>>> import numpy as np
>>> import numpy.linalg as la
>>> np.set_printoptions(precision=1, suppress=True, linewidth=120)
>>> rd = lambda a: np.round(a, 1) + 0
>>> data = np.loadtxt("run17.csv", delimiter=",")
>>> print(data)
[[ 0.  1.  0.]
 [-1.  0.  0.]
 [ 0.  0.  3.]]
>>> (la.matrix_power((data != 0) + (data.T != 0) + np.eye(3), 3) > 0).astype(int)
array([[1, 1, 0],
       [1, 1, 0],
       [0, 0, 1]])
>>> print(rd(np.sort(la.eigvals(data).real)))
[0. 0. 3.]
>>> proj = np.triu(np.array([[-3, -1, -3], [-3, -1, 0], [3, -3, 2]]), 1) + np.eye(3)
>>> M2 = proj @ data @ la.inv(proj)
>>> np.trace(M2), np.trace(data)
(np.float64(3.0), np.float64(3.0))
>>> print(la.matrix_rank(M2))
3
>>> rd(la.det(M2))
np.float64(3.0)
>>> print(proj @ data - data @ proj)
[[ 1.  0. -9.]
 [ 0. -1. -3.]
 [ 0.  0.  0.]]
>>> M2 = data / np.sqrt((data ** 2).mean(axis=1, keepdims=True))
>>> print(la.matrix_rank(M2) == la.matrix_rank(data))
True
>>> la.matrix_rank(data - data.mean(axis=1, keepdims=True))
np.int64(2)
>>> M = np.load("out3.npy")
>>> M
array([[2, 2, 0, 0],
       [4, 6, 0, 0],
       [2, 2, 1, 1],
       [4, 6, 2, 3]])
>>> G = M.T @ M
>>> G
array([[40, 56, 10, 14],
       [56, 80, 14, 20],
       [10, 14,  5,  7],
       [14, 20,  7, 10]])
>>> np.diag(G)
array([40, 80,  5, 10])
>>> (M @ M.T).shape
(4, 4)
>>> rd(la.eigvalsh(G)[::-1])
array([127.4,   7. ,   0.6,   0. ])
>>> np.trace(G), (M ** 2).sum()
(np.int64(135), np.int64(135))
>>> ev, V = la.eigh(G)
>>> vec = np.array([0, 2, 2, 2])
>>> (np.sign(V[:, -1].round(6)) == np.sign(V[0, -1].round(6))).astype(int)
array([1, 1, 1, 1])
>>> print(vec @ G @ vec / (vec @ vec), rd(ev[0]), rd(ev[-1]))
59.0 0.0 127.4
>>> rd(V * np.abs(ev) @ V.T)
array([[40., 56., 10., 14.],
       [56., 80., 14., 20.],
       [10., 14.,  5.,  7.],
       [14., 20.,  7., 10.]])
>>> vec @ G @ vec
np.int64(708)
>>> print(rd(V * np.maximum(ev, 0) @ V.T))
[[40. 56. 10. 14.]
 [56. 80. 14. 20.]
 [10. 14.  5.  7.]
 [14. 20.  7. 10.]]
>>> rng = np.random.default_rng(68)
>>> M2 = M + rng.integers(-2, 3, (4, 1)) @ rng.integers(-2, 3, (1, 4))
>>> M2
array([[2, 2, 0, 0],
       [4, 6, 0, 0],
       [2, 2, 1, 1],
       [2, 8, 6, 5]])
>>> la.matrix_rank(M2 - M, tol=1e-8)
np.int64(1)
>>> M2 - M
array([[ 0,  0,  0,  0],
       [ 0,  0,  0,  0],
       [ 0,  0,  0,  0],
       [-2,  2,  4,  2]])
>>> np.abs(M2 - M).sum(axis=1)
array([ 0,  0,  0, 10])
>>> labels = rng.permutation(4)
>>> M2 = M[:, labels] * rng.choice([-1, 1], 4)
>>> M2
array([[ 2, -2,  0,  0],
       [ 4, -6,  0,  0],
       [ 2, -2, -1, -1],
       [ 4, -6, -2, -3]])
>>> Uu, _, Vh = la.svd(M.T @ M2)
>>> labels
array([0, 1, 2, 3])
>>> print(rd(np.poly(M)))
[  1. -12.  37. -24.   4.]
>>> mat = np.load("case14.npy")
>>> mat
array([[ 1, -1, -1,  1, -1,  1,  1, -1],
       [ 1, -1,  1, -1,  1, -1,  1, -1],
       [ 1, -1,  1, -1, -1,  1, -1,  1],
       [ 1, -1, -1,  1,  1, -1, -1,  1],
       [ 1,  1, -1, -1, -1, -1,  1,  1],
       [ 1,  1, -1, -1,  1,  1, -1, -1]])
>>> rd(la.norm(mat, axis=0))
array([2.4, 2.4, 2.4, 2.4, 2.4, 2.4, 2.4, 2.4])
>>> rd(la.norm(mat, "nuc"))
np.float64(17.0)
>>> print(rd(la.norm(mat, 1)), rd(la.norm(mat, np.inf)))
6.0 8.0
>>> la.norm(mat, axis=1).argmax()
np.int64(0)
>>> rd(la.norm(mat[4] - mat[2]))
np.float64(4.0)
>>> W1 = np.array([[-1, 5, 4],
...     [2, 1, -5],
...     [2, 5, 1],
...     [-3, 5, -5],
...     [4, -1, 5],
...     [-4, 2, 0],
...     [5, 0, -3],
...     [4, 5, -3]])
>>> beta = np.array([-2, 1, 2])
>>> act = np.maximum(mat @ W1 + beta, 0)
>>> print(la.matrix_rank(act))
3
>>> act
array([[ 0,  3,  0],
       [ 9,  0, 22],
       [ 0, 13, 12],
       [ 0,  7, 10],
       [ 9,  1,  0],
       [ 0,  0, 16]])
>>> (act > 0).astype(int)
array([[0, 1, 0],
       [1, 0, 1],
       [0, 1, 1],
       [0, 1, 1],
       [1, 1, 0],
       [0, 0, 1]])
>>> Z = np.array([[-1, 2], [0, -2], [1, 2]])
>>> act @ Z
array([[ 0, -6],
       [13, 62],
       [12, -2],
       [10,  6],
       [-9, 16],
       [16, 32]])
>>> W1 @ Z
array([[  5,  -4],
       [ -7,  -8],
       [ -1,  -4],
       [ -2, -26],
       [  1,  20],
       [  4, -12],
       [ -8,   4],
       [ -7,  -8]])
